$ python -q
>>> import numpy as np
>>> from numpy import linalg as LA
>>> np.set_printoptions(suppress=True, linewidth=160)
>>> tidy = lambda a: np.round(a, 2) + 0
>>> q, _ = LA.qr(np.array([[0.7, 0.7, 1.8, -0.3, 1.4, 0.6, 0.4, 0.3, -1.1],
...     [1.9, 2.1, -0.3, 1.7, -1.0, 0.7, -0.6, 1.3, 1.0],
...     [-0.9, 0.7, -1.9, 2.2, -0.2, 0.3, 0.1, -0.7, 1.7],
...     [-0.5, 1.5, 0.0, -0.5, 0.4, 1.1, 1.3, 1.3, -0.4],
...     [-0.1, 0.5, 0.7, 0.1, -0.6, 0.0, 1.6, -1.2, 0.1],
...     [-0.2, 0.8, 0.4, -0.6, 1.4, -0.7, -1.5, -0.5, -2.0],
...     [0.3, 1.1, -1.4, 0.1, -0.2, -0.2, -2.1, -0.3, 1.2],
...     [-0.9, -1.4, 0.5, -0.4, 0.0, -0.6, -0.5, -0.3, 0.9],
...     [0.3, 0.2, 0.6, 0.2, -1.2, 0.4, 0.6, -0.4, 1.0]]))
>>> ev = np.array([3, 3, -1, 2, -2, 3, -1, 1, -2])
>>> F = q @ np.diag(ev) @ q.T
>>> tidy(F)
array([[-0.33,  0.64,  0.16,  0.07,  0.02, -0.92,  0.03, -0.91,  0.92],
       [ 0.64,  2.26, -0.23, -0.15,  0.22,  0.39, -0.1 , -0.82,  0.24],
       [ 0.16, -0.23,  1.65,  0.99,  1.  ,  0.11, -0.36,  0.31,  0.42],
       [ 0.07, -0.15,  0.99,  2.05, -0.67,  0.02,  0.33, -0.78, -0.65],
       [ 0.02,  0.22,  1.  , -0.67, -0.26,  1.5 ,  0.25,  0.04,  0.23],
       [-0.92,  0.39,  0.11,  0.02,  1.5 ,  1.08,  1.25,  0.6 , -0.23],
       [ 0.03, -0.1 , -0.36,  0.33,  0.25,  1.25,  0.54, -1.05,  0.27],
       [-0.91, -0.82,  0.31, -0.78,  0.04,  0.6 , -1.05,  0.15, -0.11],
       [ 0.92,  0.24,  0.42, -0.65,  0.23, -0.23,  0.27, -0.11, -1.15]])
>>> # symmetric
>>> np.allclose(F, F.T)
True
>>> F.inv()
Traceback (most recent call last):
  File "<python-input-10>", line 1, in <module>
    F.inv()
    ^^^^^
AttributeError: 'numpy.ndarray' object has no attribute 'inv'
>>> feats = np.loadtxt("a.csv", delimiter=",")
>>> print(feats)
[[ 14.   3.   3.   3.   3.  -3.  15.  15.  -9.]
 [  3.   6.   1.   1.   1.  -1.   5.   5.  -3.]
 [  3.   1.   6.   1.   1.  -1.   5.   5.  -3.]
 [  3.   1.   1.   6.   1.  -1.   5.   5.  -3.]
 [  3.   1.   1.   1.   6.  -1.   5.   5.  -3.]
 [ -3.  -1.  -1.  -1.  -1.   6.  -5.  -5.   3.]
 [ 15.   5.   5.   5.   5.  -5.  30.  25. -15.]
 [ 15.   5.   5.   5.   5.  -5.  25.  30. -15.]
 [ -9.  -3.  -3.  -3.  -3.   3. -15. -15.  14.]]
>>> # symmetric, so the eigenvalues are real
>>> gram = feats.T @ feats
>>> np.allclose(gram, gram.T)
True
>>> print(np.diag(gram))
[ 772.  108.  108.  108.  108.  108. 2100. 2100.  772.]
>>> gram
array([[  772.,   249.,   249.,   249.,   249.,  -249.,  1245.,  1245.,  -747.],
       [  249.,   108.,    83.,    83.,    83.,   -83.,   415.,   415.,  -249.],
       [  249.,    83.,   108.,    83.,    83.,   -83.,   415.,   415.,  -249.],
       [  249.,    83.,    83.,   108.,    83.,   -83.,   415.,   415.,  -249.],
       [  249.,    83.,    83.,    83.,   108.,   -83.,   415.,   415.,  -249.],
       [ -249.,   -83.,   -83.,   -83.,   -83.,   108.,  -415.,  -415.,   249.],
       [ 1245.,   415.,   415.,   415.,   415.,  -415.,  2100.,  2075., -1245.],
       [ 1245.,   415.,   415.,   415.,   415.,  -415.,  2075.,  2100., -1245.],
       [ -747.,  -249.,  -249.,  -249.,  -249.,   249., -1245., -1245.,   772.]])
>>> ev, vecs = LA.eigh(feats)
>>> vec = np.array([1, 3, -2, -1, -1, 0, 2, -2, -2])
>>> tidy(LA.eigvalsh(feats[1:, 1:]))
array([ 5.,  5.,  5.,  5.,  5.,  5.,  5., 69.])
>>> tidy(vecs * np.sqrt(ev) @ vecs.T)
array([[ 3.05,  0.27,  0.27,  0.27,  0.27, -0.27,  1.36,  1.36, -0.81],
       [ 0.27,  2.33,  0.09,  0.09,  0.09, -0.09,  0.45,  0.45, -0.27],
       [ 0.27,  0.09,  2.33,  0.09,  0.09, -0.09,  0.45,  0.45, -0.27],
       [ 0.27,  0.09,  0.09,  2.33,  0.09, -0.09,  0.45,  0.45, -0.27],
       [ 0.27,  0.09,  0.09,  0.09,  2.33, -0.09,  0.45,  0.45, -0.27],
       [-0.27, -0.09, -0.09, -0.09, -0.09,  2.33, -0.45, -0.45,  0.27],
       [ 1.36,  0.45,  0.45,  0.45,  0.45, -0.45,  4.49,  2.26, -1.36],
       [ 1.36,  0.45,  0.45,  0.45,  0.45, -0.45,  2.26,  4.49, -1.36],
       [-0.81, -0.27, -0.27, -0.27, -0.27,  0.27, -1.36, -1.36,  3.05]])
>>> np.abs(feats).sum(axis=1).max(), np.abs(ev).max()
(np.float64(110.0), np.float64(78.0))
>>> [round(float(x), 2) for x in LA.svd(feats, compute_uv=False)[:3]]
[78.0, 5.0, 5.0]
>>> LA.matrix_rank(feats, rtol=0.1)
np.int64(1)
>>> round(np.log10(LA.cond(feats)))
1
>>> ev, vecs = LA.eigh(feats)
>>> print(np.unique(ev.round(6) + 0, return_counts=True)[1])
[8 1]
>>> tidy(LA.eigvalsh(feats + 2 * np.eye(9)))
array([ 7.,  7.,  7.,  7.,  7.,  7.,  7.,  7., 80.])
>>> tidy(LA.svd(feats, compute_uv=False))
array([78.,  5.,  5.,  5.,  5.,  5.,  5.,  5.,  5.])
>>> tidy(vecs @ np.diag(ev) @ vecs.T)
array([[ 14.,   3.,   3.,   3.,   3.,  -3.,  15.,  15.,  -9.],
       [  3.,   6.,   1.,   1.,   1.,  -1.,   5.,   5.,  -3.],
       [  3.,   1.,   6.,   1.,   1.,  -1.,   5.,   5.,  -3.],
       [  3.,   1.,   1.,   6.,   1.,  -1.,   5.,   5.,  -3.],
       [  3.,   1.,   1.,   1.,   6.,  -1.,   5.,   5.,  -3.],
       [ -3.,  -1.,  -1.,  -1.,  -1.,   6.,  -5.,  -5.,   3.],
       [ 15.,   5.,   5.,   5.,   5.,  -5.,  30.,  25., -15.],
       [ 15.,   5.,   5.,   5.,   5.,  -5.,  25.,  30., -15.],
       [ -9.,  -3.,  -3.,  -3.,  -3.,   3., -15., -15.,  14.]])
>>> np.all(LA.eigvalsh(F) > 0)
np.False_
>>> [round(float(LA.det(F[:i, :i])), 2) + 0 for i in range(1, 10)]
[-0.33, -1.16, -2.0, -2.9, 5.64, 25.8, -2.34, -79.88, 216.0]
>>> print(tidy(LA.eigvalsh(F).min()))
-2.0
>>> f = np.array([1, 0, 3, 5, 5, 0, 5, 5, 4])
>>> rng = np.random.default_rng(4964)
>>> K = np.outer(rng.normal(size=17), f) + 0.3 * rng.normal(size=(17, 9))
>>> tidy(K)
array([[ 0.32, -0.08,  1.57,  1.98,  1.72,  0.04,  2.04,  2.58,  1.68],
       [ 1.6 , -0.24,  4.01,  6.81,  7.54, -0.23,  7.04,  7.25,  5.99],
       [-1.05, -0.71, -3.71, -6.04, -6.51,  0.09, -6.45, -6.19, -4.48],
       [ 0.7 , -0.41,  2.38,  3.97,  3.57,  0.19,  4.01,  3.91,  3.42],
       [ 0.13,  0.22, -0.49,  0.28,  0.07,  0.06,  0.32,  0.56, -0.07],
       [-1.61, -0.42, -3.41, -5.55, -6.  , -0.75, -6.17, -6.33, -5.08],
       [ 0.18,  0.28,  1.08,  1.43,  1.61,  0.19,  1.32,  1.21,  1.19],
       [-0.48,  0.32, -1.13, -2.34, -2.52,  0.1 , -2.19, -1.96, -1.3 ],
       [-1.03,  0.29, -3.39, -6.  , -6.3 , -0.53, -5.53, -5.96, -5.64],
       [ 0.31, -0.59,  0.78,  1.49,  1.51,  0.09,  1.92,  1.16,  1.25],
       [ 0.38, -0.27,  1.31,  1.39,  1.13, -0.06,  1.38,  1.76,  1.56],
       [-1.5 , -0.43, -4.13, -6.16, -6.69, -0.15, -5.98, -5.76, -5.13],
       [-0.27, -0.55, -0.48, -0.65, -1.14,  0.02, -1.14, -0.66, -0.41],
       [-0.57, -0.21, -0.04,  0.24, -0.38,  0.81,  0.66, -0.17,  0.09],
       [ 0.19,  0.21,  1.36,  2.48,  2.27,  0.17,  2.52,  2.55,  2.  ],
       [-0.89,  0.23, -3.61, -5.78, -5.62,  0.08, -5.57, -5.72, -3.97],
       [ 0.02, -0.09,  0.25,  0.25,  0.84,  0.09,  0.34,  0.71, -0.02]])
>>> hat = K @ LA.solve(K.T @ K, K.T)
>>> tidy(hat @ K[:, 4])
array([ 1.72,  7.54, -6.51,  3.57,  0.07, -6.  ,  1.61, -2.52, -6.3 ,  1.51,  1.13, -6.69, -1.14, -0.38,  2.27, -5.62,  0.84])
>>> tidy(LA.eigvalsh(hat))
array([0., 0., 0., 0., 0., 0., 0., 0., 1., 1., 1., 1., 1., 1., 1., 1., 1.])
